>>> import numpy as np
>>> from numpy import linalg as LA
>>> np.set_printoptions(precision=2, suppress=True, linewidth=100)
>>> A = np.load("arr.npy")
>>> A
array([[2., 1., 0., 0., 0.],
       [0., 2., 1., 0., 0.],
       [0., 0., 2., 1., 0.],
       [0., 0., 0., 2., 1.],
       [0., 0., 0., 0., 2.]])
>>> Uu, s, Vt = LA.svd(A, full_matrices=False)
>>> np.allclose(Uu * s @ Vt, A)
True
>>> np.abs(Vt[0])
array([0.22, 0.47, 0.59, 0.53, 0.31])
>>> np.round(Uu.T @ A @ Vt.T, 2) + 0
array([[2.9 , 0.  , 0.  , 0.  , 0.  ],
       [0.  , 2.61, 0.  , 0.  , 0.  ],
       [0.  , 0.  , 2.16, 0.  , 0.  ],
       [0.  , 0.  , 0.  , 1.65, 0.  ],
       [0.  , 0.  , 0.  , 0.  , 1.19]])
>>> np.cumsum(s ** 2) / np.sum(s ** 2)
array([0.35, 0.63, 0.83, 0.94, 1.  ])
>>> (s > 1e-8).sum()
np.int64(5)
>>> s
array([2.9 , 2.61, 2.16, 1.65, 1.19])
>>> np.round(np.sqrt((s ** 2).sum()), 2), round(float(LA.norm(A)), 2)
(np.float64(4.9), 4.9)
>>> feats = np.load("dump.npy")
>>> feats
array([[ 1.2,  0.4,  0.1],
       [ 0.6, -0.5,  1.2],
       [ 0.8, -0.9,  2. ],
       [-0.1, -1. ,  0.3],
       [ 0.5, -0.3, -2.4],
       [ 0. , -0.5,  0.6],
       [-0.5,  0.5,  0.2],
       [-1.5, -0.9, -0.1],
       [-1.2,  1.1,  1.1],
       [ 1.2,  1.5,  0.8],
       [ 1.2, -0.2, -1.3],
       [-0.9, -1.4, -1.8],
       [-3.5,  9. , 16.5],
       [ 0.3, -1.7, -0.7],
       [ 2.3,  1.1,  0. ],
       [ 0.2,  0.9,  0.7],
       [ 0. ,  0.1,  0. ],
       [-1.1, -1.6, -0.8],
       [-0.1,  1. , -1.1],
       [-0.2,  0.5, -0.4],
       [-1.5, -0.5,  0.7],
       [-1.3, -0.9, -0.7],
       [-0.8, -1.5, -0.3],
       [ 0.1,  0.1, -0.8],
       [-1.9, -0.4,  0.6]])
>>> # row 12 dominates
>>> C = feats[[1, 18]].astype(float)
>>> for _ in range(6):
...     idx = LA.norm(feats[:, None] - C, axis=-1).argmin(axis=1)
...     C = np.array([feats[idx == j].mean(axis=0) for j in range(2)])
... 
>>> idx
array([1, 1, 1, 1, 1, 1, 1, 1, 1, 1, 1, 1, 0, 1, 1, 1, 1, 1, 1, 1, 1, 1, 1, 1, 1])
>>> C
array([[-3.5 ,  9.  , 16.5 ],
       [-0.11, -0.21, -0.09]])
